% python3 -q
>>> import numpy as np
>>> import numpy.linalg as la
>>> np.set_printoptions(precision=3, suppress=True, linewidth=200, sign=" ")
>>> r0 = np.array([1, -1, 4, 5]) + 0.5
>>> mat = np.outer(r0, r0) / (r0 @ r0)
>>> print(mat)
[[ 0.042 -0.014  0.127  0.156]
 [-0.014  0.005 -0.042 -0.052]
 [ 0.127 -0.042  0.382  0.467]
 [ 0.156 -0.052  0.467  0.571]]
>>> w, vecs = la.eigh(mat)
>>> np.abs(vecs[:, -1])
array([ 0.206,  0.069,  0.618,  0.755])
>>> np.round(la.svd(mat, compute_uv=False), 3) + 0
array([ 1.,  0.,  0.,  0.])
>>> print((w > 1e-8).sum(), (w < -1e-8).sum())
1 0
>>> w.round(3) + 0
array([ 0.,  0.,  0.,  1.])
>>> np.round(vecs.T @ mat @ vecs, 3) + 0
array([[ 0.,  0.,  0.,  0.],
       [ 0.,  0.,  0.,  0.],
       [ 0.,  0.,  0.,  0.],
       [ 0.,  0.,  0.,  1.]])
>>> np.unique(mat.round(6), axis=0).shape
(4, 4)
>>> np.allclose(mat[:-1].T @ la.lstsq(mat[:-1].T, mat[-1])[0], mat[-1])
True
>>> np.round(np.trace(la.pinv(mat) @ mat), 3)
np.float64(1.0)
>>> np.abs(np.diag(la.qr(mat)[1])) > 1e-9
array([ True, False, False, False])
>>> left, s, Vt = la.svd(mat)
>>> s.round(3) + 0
array([ 1.,  0.,  0.,  0.])
>>> B = left[:, :1] @ np.diag(s[:1]) @ Vt[:1]
>>> B
array([[ 0.042, -0.014,  0.127,  0.156],
       [-0.014,  0.005, -0.042, -0.052],
       [ 0.127, -0.042,  0.382,  0.467],
       [ 0.156, -0.052,  0.467,  0.571]])
>>> print(round(float(la.norm(mat - B, 2)), 3), round(s[1], 3))
0.0 0.0
>>> round(np.abs(mat - B).max(), 3)
np.float64(0.0)
>>> rk = la.matrix_rank(mat)
>>> rk
np.int64(1)
>>> ns = la.svd(mat)[2][rk:].T
>>> ns @ ns.T
array([[ 0.958,  0.014, -0.127, -0.156],
       [ 0.014,  0.995,  0.042,  0.052],
       [-0.127,  0.042,  0.618, -0.467],
       [-0.156,  0.052, -0.467,  0.429]])
>>> print([int(la.matrix_rank(mat[:i])) for i in range(1, len(mat) + 1)])
[1, 1, 1, 1]
>>> F = np.array([[15, -23, -1, 31], [36, -22, -19, 8], [-3, -9, 7, 21]])
>>> # rank 2
>>> B = F[0, 0] * F[1:] - np.outer(F[1:, 0], F[0])
>>> B
array([[   0,  498, -249, -996],
       [   0, -204,  102,  408]])
>>> print(np.flatnonzero(~B.round(6).any(axis=1)))
[]
>>> K = np.array([[-1.0, 0.7, -1.1, -0.1],
...     [-0.6, 0.5, -1.7, 0.0],
...     [1.0, -1.0, 1.9, 0.1],
...     [1.3, -0.4, -3.1, -0.4]])
>>> rng = np.random.default_rng(13081)
>>> K[2] = K[1] + 0.1 * rng.normal(size=4)
>>> K
array([[-1.   ,  0.7  , -1.1  , -0.1  ],
       [-0.6  ,  0.5  , -1.7  ,  0.   ],
       [-0.646,  0.414, -1.929,  0.077],
       [ 1.3  , -0.4  , -3.1  , -0.4  ]])
>>> vec = np.array([0, 1, 0, 0])
>>> K @ vec
array([ 0.7  ,  0.5  ,  0.414, -0.4  ])
>>> print(np.einsum("ij,j->i", K, vec))
[ 0.7    0.5    0.414 -0.4  ]
>>> np.sign((K @ vec).round(6))
array([ 1.,  1.,  1., -1.])
>>> basis = 5 * np.array([[0.2, -0.9, -0.6], [1.8, -1.0, -0.1], [-1.4, 0.9, -1.2]])
>>> idx = rng.integers(0, 3, 12)
>>> W0 = basis[idx] + rng.normal(size=(12, 3))
>>> W0
array([[ 9.001, -5.337, -0.609],
       [-8.339,  3.974, -3.432],
       [-0.208, -6.001, -3.012],
       [10.328, -5.154,  0.977],
       [ 2.688, -6.357, -3.025],
       [ 8.715, -5.133, -0.665],
       [-7.498,  5.67 , -2.875],
       [-6.757,  4.981, -7.068],
       [ 1.273, -2.058, -2.883],
       [ 9.402, -5.211,  0.494],
       [-7.739,  7.315, -5.521],
       [-7.38 ,  3.671, -4.792]])
>>> idx = W0[:, 2] > np.median(W0[:, 2])
>>> r0 = W0[idx].mean(axis=0) - W0[~idx].mean(axis=0)
>>> print(r0)
[ 9.826 -4.134  3.548]
>>> print(idx.astype(int))
[ 1  0  0  1  0  1  1  0  1  1  0  0]
>>> idx = rng.permutation(3)
>>> B = W0[:, idx] * rng.choice([-1, 1], 3)
>>> B
array([[ 5.337,  0.609,  9.001],
       [-3.974,  3.432, -8.339],
       [ 6.001,  3.012, -0.208],
       [ 5.154, -0.977, 10.328],
       [ 6.357,  3.025,  2.688],
       [ 5.133,  0.665,  8.715],
       [-5.67 ,  2.875, -7.498],
       [-4.981,  7.068, -6.757],
       [ 2.058,  2.883,  1.273],
       [ 5.211, -0.494,  9.402],
       [-7.315,  5.521, -7.739],
       [-3.671,  4.792, -7.38 ]])
>>> left, _, Vt = la.svd(W0.T @ B)
>>> idx
array([ 1,  2,  0])
